% python3 -q
>>> import numpy as np
>>> np.set_printoptions(precision=1, suppress=True, linewidth=120)
>>> K = np.array([[1, -2, 4, -8], [1, -1, 1, -1], [1, 0, 0, 0]])
>>> K
array([[ 1, -2,  4, -8],
       [ 1, -1,  1, -1],
       [ 1,  0,  0,  0]])
>>> M2 = K / np.sqrt((K ** 2).mean(axis=1, keepdims=True))
>>> np.linalg.norm(M2, axis=1)
array([2., 2., 2.])
>>> np.linalg.matrix_rank(K - K.mean(axis=1, keepdims=True))
np.int64(3)
>>> K - K.mean(axis=1, keepdims=True)
array([[ 2.2, -0.8,  5.2, -6.8],
       [ 1. , -1. ,  1. , -1. ],
       [ 0.8, -0.2, -0.2, -0.2]])
>>> M2[0]
array([ 0.2, -0.4,  0.9, -1.7])
>>> round(float(np.linalg.norm(K[1], 1)), 1), np.round(np.linalg.norm(K[1], np.inf), 1)
(4.0, np.float64(1.0))
>>> np.round(np.linalg.norm(K[1] - K[0]), 1)
np.float64(7.7)
>>> np.linalg.norm(K, axis=1)
array([9.2, 2. , 1. ])
>>> round(np.linalg.norm(K, 2), 1)
np.float64(9.4)
>>> K[1] @ K[0]
np.int64(15)
>>> round(np.linalg.norm(K, "nuc"), 1)
np.float64(11.3)
>>> np.linalg.norm(K, axis=0)
array([1.7, 2.2, 4.1, 8.1])
>>> E = np.array([[-3, 2, -2],
...     [0, -2, -2],
...     [1, -1, -2],
...     [2, -1, 3],
...     [-1, -1, 3],
...     [-2, 0, 3]])
>>> E[:, 0] = 3 * E[:, 2]
>>> E
array([[-6,  2, -2],
       [-6, -2, -2],
       [-6, -1, -2],
       [ 9, -1,  3],
       [ 9, -1,  3],
       [ 9,  0,  3]])
>>> # row 4 repeats row 3
>>> np.linalg.cond(E) > 100
np.True_
>>> [round(float(x), 1) for x in np.linalg.svd(E, compute_uv=False)[:3]]
[19.8, 3.3, 0.0]
>>> np.linalg.matrix_rank(E, rtol=0.1)
np.int64(2)
>>> round(np.linalg.norm(E, 2) / np.linalg.norm(E), 1)
np.float64(1.0)
>>> np.round(np.linalg.norm(E) ** 2 / np.linalg.norm(E, 2) ** 2, 1)
np.float64(1.0)
>>> np.linalg.norm(E, axis=1).argmax()
np.int64(3)
>>> np.round(np.linalg.norm(E, "nuc"), 1)
np.float64(23.0)
>>> np.linalg.norm(E, axis=0)
array([18.7,  3.3,  6.2])
>>> round(float(np.linalg.norm(E, 2)), 1)
19.8
>>> round(np.linalg.norm(E[2] - E[5]), 1)
np.float64(15.8)
>>> round(np.linalg.norm(E, 1), 1), round(float(np.linalg.norm(E, np.inf)), 1)
(np.float64(45.0), 13.0)
>>> M2 = E / np.sqrt((E ** 2).mean(axis=1, keepdims=True))
>>> np.linalg.matrix_rank(E - E.mean(axis=1, keepdims=True))
np.int64(2)
>>> np.linalg.norm(M2, axis=1)
array([1.7, 1.7, 1.7, 1.7, 1.7, 1.7])
>>> M2[3]
array([ 1.6, -0.2,  0.5])
>>> np.round(E @ np.linalg.pinv(E) @ E, 1) + 0
array([[-6.,  2., -2.],
       [-6., -2., -2.],
       [-6., -1., -2.],
       [ 9., -1.,  3.],
       [ 9., -1.,  3.],
       [ 9.,  0.,  3.]])
>>> np.linalg.lstsq(E[:-1].T, E[-1])[2]
np.int32(2)
>>> np.allclose(E[:-1].T @ np.linalg.lstsq(E[:-1].T, E[-1])[0], E[-1])
True
>>> np.unique(E.round(6), axis=0).shape
(5, 3)
>>> x = np.array([0, 0, 0])
>>> h1 = np.maximum(E @ x, 0)
>>> np.maximum(E @ (3 * x), 0)
array([0, 0, 0, 0, 0, 0])
>>> np.flatnonzero(h1 > 1e-9)
array([], dtype=int64)
>>> m1 = np.arange(24).reshape(3, 8) + 5
>>> m1
array([[ 5,  6,  7,  8,  9, 10, 11, 12],
       [13, 14, 15, 16, 17, 18, 19, 20],
       [21, 22, 23, 24, 25, 26, 27, 28]])
>>> left, s, vt = np.linalg.svd(m1)
>>> s.round(1) + 0
array([87.6,  4.1,  0. ])
>>> M2 = left[:, :2] @ np.diag(s[:2]) @ vt[:2]
>>> np.linalg.matrix_rank(M2)
np.int64(2)
>>> M2
array([[ 5.,  6.,  7.,  8.,  9., 10., 11., 12.],
       [13., 14., 15., 16., 17., 18., 19., 20.],
       [21., 22., 23., 24., 25., 26., 27., 28.]])
>>> round(np.linalg.norm(m1 - M2) / np.linalg.norm(m1), 1)
np.float64(0.0)
>>> round(float(np.abs(m1 - M2).max()), 1)
0.0
>>> np.linalg.matrix_rank(m1, rtol=0.05)
np.int64(1)
